$ python -q
>>> import numpy as np
>>> import numpy.linalg as la
>>> np.set_printoptions(suppress=True, linewidth=160)
>>> def rd(a):
...     return np.round(a, 1) + 0
... 
>>> J = np.array([[-0.7, 0.3, -1.1, 1.9, -0.9, -0.7],
...     [-0.9, 0.5, -0.1, -1.2, -0.5, -3.2],
...     [0.2, -1.2, 1.3, -0.7, 0.2, 0.3],
...     [-1.8, 0.1, 0.9, 0.7, 0.9, 0.3],
...     [-0.5, -1.4, 0.4, 0.0, -0.4, -0.2],
...     [-1.6, 1.4, -1.6, 0.6, -0.2, -1.0],
...     [0.0, 0.6, 0.5, 0.8, 0.7, 0.4],
...     [-1.1, 0.0, -0.1, 0.3, -1.8, 2.5],
...     [1.7, 0.2, 0.8, -0.5, -1.1, 1.3]])
>>> J
array([[-0.7,  0.3, -1.1,  1.9, -0.9, -0.7],
       [-0.9,  0.5, -0.1, -1.2, -0.5, -3.2],
       [ 0.2, -1.2,  1.3, -0.7,  0.2,  0.3],
       [-1.8,  0.1,  0.9,  0.7,  0.9,  0.3],
       [-0.5, -1.4,  0.4,  0. , -0.4, -0.2],
       [-1.6,  1.4, -1.6,  0.6, -0.2, -1. ],
       [ 0. ,  0.6,  0.5,  0.8,  0.7,  0.4],
       [-1.1,  0. , -0.1,  0.3, -1.8,  2.5],
       [ 1.7,  0.2,  0.8, -0.5, -1.1,  1.3]])
>>> M2 = J / la.norm(J, axis=1, keepdims=True)
>>> G = M2 @ M2.T
>>> (np.abs(G) > 0.9).astype(int)
array([[1, 0, 0, 0, 0, 0, 0, 0, 0],
       [0, 1, 0, 0, 0, 0, 0, 0, 0],
       [0, 0, 1, 0, 0, 0, 0, 0, 0],
       [0, 0, 0, 1, 0, 0, 0, 0, 0],
       [0, 0, 0, 0, 1, 0, 0, 0, 0],
       [0, 0, 0, 0, 0, 1, 0, 0, 0],
       [0, 0, 0, 0, 0, 0, 1, 0, 0],
       [0, 0, 0, 0, 0, 0, 0, 1, 0],
       [0, 0, 0, 0, 0, 0, 0, 0, 1]])
>>> rd(np.degrees(np.arccos(np.clip(G[7, 3], -1, 1))))
np.float64(80.8)
>>> rd(la.norm(M2, axis=1))
array([1., 1., 1., 1., 1., 1., 1., 1., 1.])
>>> rd(G[7])
array([ 0.2, -0.5,  0. ,  0.2,  0.1,  0. ,  0. ,  1. ,  0.4])
>>> O, _ = la.qr(np.array([[1.8, -1.6, -0.3], [-1.2, 0.2, -0.6], [0.8, -1.6, -0.7]]))
>>> W0 = 4 * O
>>> rd(W0)
array([[-3.1, -0.4, -2.5],
       [ 2.1, -2.6, -2.2],
       [-1.4, -3. ,  2.2]])
>>> O, evecs = la.qr(W0[:, :2])[0], la.qr(W0[:, 2:])[0]
>>> s = la.svd(O.T @ evecs, compute_uv=False)
>>> rd(la.norm(O @ O.T - evecs @ evecs.T, 2))
np.float64(1.0)
>>> rd(np.degrees(np.arccos(s.clip(0, 1))))
array([90.])
>>> (s > 0.9).sum()
np.int64(0)
>>> rd(s)
array([0.])
